$ python -q
>>> import numpy as np
>>> import numpy.linalg as la
>>> np.set_printoptions(precision=3, suppress=True, linewidth=160, floatmode="fixed")
>>> W0 = np.loadtxt("dump.csv", delimiter=",")
>>> W0
array([[-0.508,  0.490,  0.708],
       [ 0.609, -0.377,  0.698],
       [ 0.609,  0.786, -0.107]])
>>> C2 = W0.T @ W0
>>> (W0 @ W0.T).shape
(3, 3)
>>> np.allclose(C2, C2.T)
True
>>> round(np.trace(C2), 3), round(float((W0 ** 2).sum()), 3)
(np.float64(3.0), 3.0)
>>> la.svd(W0, compute_uv=False) ** 2
array([1.000, 1.000, 1.000])
>>> la.eigvalsh(C2)[::-1]
array([1.000, 1.000, 1.000])
>>> la.matrix_rank(C2)
np.int64(3)
>>> C2.round(3) + 0
array([[1.000, 0.000, 0.000],
       [0.000, 1.000, 0.000],
       [0.000, 0.000, 1.000]])
>>> t3 = np.stack([W0, 3 * W0, W0[::-1]])
>>> la.norm(t3, axis=(1, 2))
array([1.732, 5.196, 1.732])
>>> t3.shape
(3, 3, 3)
>>> np.einsum("bij,cij->bc", t3, t3)
array([[ 3.000,  9.000,  1.000],
       [ 9.000, 27.000,  3.000],
       [ 1.000,  3.000,  3.000]])
>>> print((t3 @ W0.T).shape)
(3, 3, 3)
>>> M = np.loadtxt("x.csv", delimiter=",")
>>> M
array([[ 18.000,  -7.000,  12.000,  12.000,  -3.000],
       [ -7.000,  -8.000, -15.000, -11.000,   4.000],
       [ 12.000, -15.000, -10.000,   8.000,  10.000],
       [ 12.000, -11.000,   8.000,  -2.000,  -9.000],
       [ -3.000,   4.000,  10.000,  -9.000, -10.000]])
>>> vals, V = la.eigh(M)
>>> x = np.array([1, 0, 3, 3, -2])
>>> la.eigvalsh(M[1:, 1:])
array([-29.975, -17.666,   1.210,  16.431])
>>> (np.sign(V[:, -1].round(6)) == np.sign(V[0, -1].round(6))).astype(int)
array([1, 0, 1, 1, 0])
>>> np.all(la.eigvalsh(M) > 0)
np.False_
>>> [round(float(la.det(M[:i, :i])), 2) + 0 for i in range(1, 6)]
[18.0, -193.0, 1552.0, -2524.0, -6520.0]
>>> x = np.array([0, -7, -2, 8, -7])
>>> M * x
array([[  0.000,  49.000, -24.000,  96.000,  21.000],
       [ -0.000,  56.000,  30.000, -88.000, -28.000],
       [  0.000, 105.000,  20.000,  64.000, -70.000],
       [  0.000,  77.000, -16.000, -16.000,  63.000],
       [ -0.000, -28.000, -20.000, -72.000,  70.000]])
>>> print(M @ np.eye(5)[2])
[ 12.000 -15.000 -10.000   8.000  10.000]
>>> M @ x
array([142.000, -30.000, 119.000, 108.000, -50.000])
>>> (M * x).sum(axis=1)
array([142.000, -30.000, 119.000, 108.000, -50.000])
>>> (M @ x).argmax()
np.int64(0)
>>> la.norm(M @ x) <= la.norm(M, 2) * la.norm(x) + 1e-9
np.True_
>>> M @ np.ones(5)
array([ 32.000, -37.000,   5.000,  -2.000,  -8.000])
>>> other = np.array([[-3, 1], [-2, 2], [2, 1]])
>>> A = np.tile(other, (2, 3))
>>> A
array([[-3,  1, -3,  1, -3,  1],
       [-2,  2, -2,  2, -2,  2],
       [ 2,  1,  2,  1,  2,  1],
       [-3,  1, -3,  1, -3,  1],
       [-2,  2, -2,  2, -2,  2],
       [ 2,  1,  2,  1,  2,  1]])
>>> # row 3 repeats row 0
>>> U, s, VT = la.svd(A)
>>> s.round(3) + 0
array([10.658,  4.940,  0.000,  0.000,  0.000,  0.000])
>>> np.argmax(s[:-1] / (s[1:] + 1e-6)) + 1
np.int64(2)
>>> other = U[:, :2] @ np.diag(s[:2]) @ VT[:2]
>>> la.matrix_rank(other)
np.int64(2)
>>> la.matrix_rank(A, rtol=0.05)
np.int64(2)
>>> print(round(np.abs(A - other).max(), 3))
0.0
>>> rng = np.random.default_rng(7730)
>>> lab = rng.permutation(6)
>>> lab
array([1, 4, 2, 0, 5, 3])
>>> other = A[lab][:, lab]
>>> np.round(np.sort(np.abs(la.eigvals(other))), 3) + 0
array([0.000, 0.000, 0.000, 0.000, 0.000, 1.000])
>>> round(float(la.det(other)), 3), np.round(la.det(A[lab]), 3)
(0.0, np.float64(0.0))
>>> np.allclose(other, A)
False
>>> X = np.array([[-0.1, 0.0, 0.7, 0.8, -0.1],
...     [-0.6, 0.8, -0.2, -1.5, 0.4],
...     [0.9, -0.7, 0.0, 0.9, -1.1],
...     [0.9, 1.0, -0.1, 0.1, 0.6]])
>>> X[:, 4] *= 10
>>> X
array([[ -0.100,   0.000,   0.700,   0.800,  -1.000],
       [ -0.600,   0.800,  -0.200,  -1.500,   4.000],
       [  0.900,  -0.700,   0.000,   0.900, -11.000],
       [  0.900,   1.000,  -0.100,   0.100,   6.000]])
>>> r0 = np.array([0, 1, 1])
>>> np.array([np.convolve(row, r0, "same") for row in X])
array([[ -0.100,  -0.100,   0.700,   1.500,  -0.200],
       [ -0.600,   0.200,   0.600,  -1.700,   2.500],
       [  0.900,   0.200,  -0.700,   0.900, -10.100],
       [  0.900,   1.900,   0.900,   0.000,   6.100]])
>>> np.cross(X[1, :3], X[3, :3])
array([ 0.120, -0.240, -1.320])
>>> np.polyval(r0, X[1])
array([ 0.400,  1.800,  0.800, -0.500,  5.000])
>>> arr = np.load("arr.npy")
>>> arr
array([[-2,  3,  9],
       [ 9,  4, -1],
       [ 5,  6,  3],
       [-2,  7, -6],
       [43, 23,  4]])
>>> x = np.array([2, -2, 2])
>>> y = arr @ x
>>> la.lstsq(arr, y)[0]
array([ 2.000, -2.000,  2.000])
>>> y = y + 0.1 * rng.normal(size=5)
>>> y
array([  7.916,   8.081,   3.937, -30.063,  47.753])
>>> coef, *_ = la.lstsq(arr, y)
>>> np.round(arr.T @ (y - arr @ coef), 3) + 0
array([0.000, 0.000, 0.000])
>>> print(coef)
[ 2.002 -2.013  1.994]
>>> round(float(la.norm(y - arr @ coef)), 3)
0.112
>>> np.diff(arr, axis=0)
array([[ 11,   1, -10],
       [ -4,   2,   4],
       [ -7,   1,  -9],
       [ 45,  16,  10]])
>>> la.matrix_rank(arr)
np.int64(3)
>>> np.unravel_index(np.abs(arr).argmax(), arr.shape)
(np.int64(4), np.int64(0))
>>> arr.shape
(5, 3)
>>> np.abs(arr).max()
np.int64(43)
>>> la.svd(arr, compute_uv=False)
array([50.452, 11.286,  8.500])
>>> other = arr / la.norm(arr, axis=1, keepdims=True)
>>> C2 = other @ other.T
>>> print(la.norm(other, axis=1))
[1.000 1.000 1.000 1.000 1.000]
>>> np.round(np.degrees(np.arccos(np.clip(C2[0, 4], -1, 1))), 3)
np.float64(87.705)
>>> (np.abs(C2) > 0.9).astype(int)
array([[1, 0, 0, 0, 0],
       [0, 1, 0, 0, 1],
       [0, 0, 1, 0, 0],
       [0, 0, 0, 1, 0],
       [0, 1, 0, 0, 1]])
>>> print((C2 - 2 * np.eye(5)).round(6).argmax(axis=1))
[2 4 4 2 1]
>>> C2[0]
array([ 1.000, -0.156,  0.431, -0.317,  0.040])
>>> data = np.loadtxt("test15.csv", delimiter=",")
>>> data
array([[ 9.000, -9.000,  0.000,  9.000,  3.000],
       [-9.000,  9.000,  0.000, -9.000, -3.000],
       [ 0.000,  0.000,  0.000,  0.000,  0.000],
       [ 9.000, -9.000,  0.000,  9.000,  3.000],
       [ 3.000, -3.000,  0.000,  3.000,  1.000]])
>>> np.round(np.sort(la.eigvals(data).real), 3) + 0
array([ 0.000,  0.000,  0.000,  0.000, 28.000])
>>> data @ data
array([[ 252.000, -252.000,    0.000,  252.000,   84.000],
       [-252.000,  252.000,    0.000, -252.000,  -84.000],
       [   0.000,    0.000,    0.000,    0.000,    0.000],
       [ 252.000, -252.000,    0.000,  252.000,   84.000],
       [  84.000,  -84.000,    0.000,   84.000,   28.000]])
>>> np.round(la.det(data), 3)
np.float64(0.0)
>>> np.flatnonzero(la.matrix_power((data != 0) + (data.T != 0) + np.eye(5), 5)[3])
array([0, 1, 3, 4])
>>> (data != 0).astype(int)
array([[1, 1, 0, 1, 1],
       [1, 1, 0, 1, 1],
       [0, 0, 0, 0, 0],
       [1, 1, 0, 1, 1],
       [1, 1, 0, 1, 1]])
>>> (la.matrix_power((data != 0) + (data.T != 0) + np.eye(5), 5) > 0).astype(int)
array([[1, 1, 0, 1, 1],
       [1, 1, 0, 1, 1],
       [0, 0, 1, 0, 0],
       [1, 1, 0, 1, 1],
       [1, 1, 0, 1, 1]])
>>> lab = rng.permutation(5)
>>> lab
array([3, 0, 1, 4, 2])
>>> other = data[lab][:, lab]
>>> np.round(la.det(other), 3), np.round(la.det(data[lab]), 3)
(np.float64(0.0), np.float64(0.0))
>>> np.diag(other)
array([9.000, 9.000, 9.000, 1.000, 0.000])
>>> other
array([[ 9.000,  9.000, -9.000,  3.000,  0.000],
       [ 9.000,  9.000, -9.000,  3.000,  0.000],
       [-9.000, -9.000,  9.000, -3.000,  0.000],
       [ 3.000,  3.000, -3.000,  1.000,  0.000],
       [ 0.000,  0.000,  0.000,  0.000,  0.000]])
>>> np.round(np.sort(np.abs(la.eigvals(other))), 3) + 0
array([ 0.000,  0.000,  0.000,  0.000, 28.000])
>>> vals, V = la.eigh(data)
>>> x = np.array([2, 1, 0, 1, 1])
>>> V * np.maximum(vals, 0) @ V.T
array([[ 9.000, -9.000,  0.000,  9.000,  3.000],
       [-9.000,  9.000,  0.000, -9.000, -3.000],
       [ 0.000,  0.000,  0.000,  0.000,  0.000],
       [ 9.000, -9.000,  0.000,  9.000,  3.000],
       [ 3.000, -3.000,  0.000,  3.000,  1.000]])
>>> np.round(la.eigvalsh(data[1:, 1:]), 3) + 0
array([ 0.000,  0.000,  0.000, 19.000])
>>> x @ data @ x / (x @ x), round(vals[0], 3), vals[-1]
(np.float64(7.0), np.float64(-0.0), np.float64(28.0))
>>> K = np.load("run14.npy")
>>> print(K)
[[3 0 0]
 [0 5 7]
 [0 9 5]]
>>> # 2 blocks once reordered
>>> other = K / la.norm(K, axis=1, keepdims=True)
>>> C2 = other @ other.T
>>> C2[1]
array([0.000, 1.000, 0.903])
>>> print(np.round(np.degrees(np.arccos(np.clip(C2[1, 2], -1, 1))), 3))
25.408
>>> np.argwhere(np.triu(np.abs(C2) > 0.95, 1))
array([], shape=(0, 2), dtype=int64)
>>> lab = rng.permutation(3)
>>> lab
array([1, 0, 2])
>>> other = K[lab][:, lab]
>>> np.sort(np.abs(la.eigvals(other)))
array([ 2.937,  3.000, 12.937])
>>> np.allclose(other, K)
False
>>> np.trace(other)
np.int64(13)
>>> print(other)
[[5 0 7]
 [0 3 0]
 [9 0 5]]
>>> x = np.array([-2, 2, -2])
>>> y = other @ x
>>> y
array([-24,   6, -28])
>>> la.solve(other, 5 * y)
array([-10.000,  10.000, -10.000])
>>> other = K[0, 0] * K[1:] - np.outer(K[1:, 0], K[0])
>>> other
array([[ 0, 15, 21],
       [ 0, 27, 15]])
>>> K[:, 0] / K[0, 0]
array([1.000, 0.000, 0.000])
>>> np.flatnonzero(~other.round(6).any(axis=1))
array([], dtype=int64)
>>> (K != 0).astype(int)
array([[1, 0, 0],
       [0, 1, 1],
       [0, 1, 1]])
>>> print(np.sort(la.eigvals(K).real))
[-2.937  3.000 12.937]
>>> np.flatnonzero(la.matrix_power((K != 0) + (K.T != 0) + np.eye(3), 3)[2])
array([1, 2])
>>> round(float(la.det(K)), 3)
-114.0
>>> m1 = np.load("m.npy")
>>> m1
array([[0.667, 0.000, 0.000, 0.333],
       [0.000, 0.500, 0.000, 0.500],
       [0.500, 0.000, 0.500, 0.000],
       [0.000, 0.000, 0.500, 0.500]])
>>> O, V = la.qr(m1[:, :3])[0], la.qr(m1[:, 3:])[0]
>>> s = la.svd(O.T @ V, compute_uv=False)
>>> (s > 0.9).sum()
np.int64(0)
>>> np.round(la.norm(O @ O.T - V @ V.T, 2), 3)
np.float64(1.0)
>>> O, Rm = la.qr(m1)
>>> O
array([[-0.800,  0.000,  0.375,  0.468],
       [-0.000,  1.000,  0.000,  0.000],
       [-0.600, -0.000, -0.500, -0.625],
       [-0.000, -0.000, -0.781,  0.625]])
>>> np.allclose(Rm.T @ Rm, m1.T @ m1)
True
>>> np.round(O @ Rm, 3) + 0
array([[0.667, 0.000, 0.000, 0.333],
       [0.000, 0.500, 0.000, 0.500],
       [0.500, 0.000, 0.500, 0.000],
       [0.000, 0.000, 0.500, 0.500]])
>>> np.abs(np.diag(Rm))
array([0.834, 0.500, 0.640, 0.468])
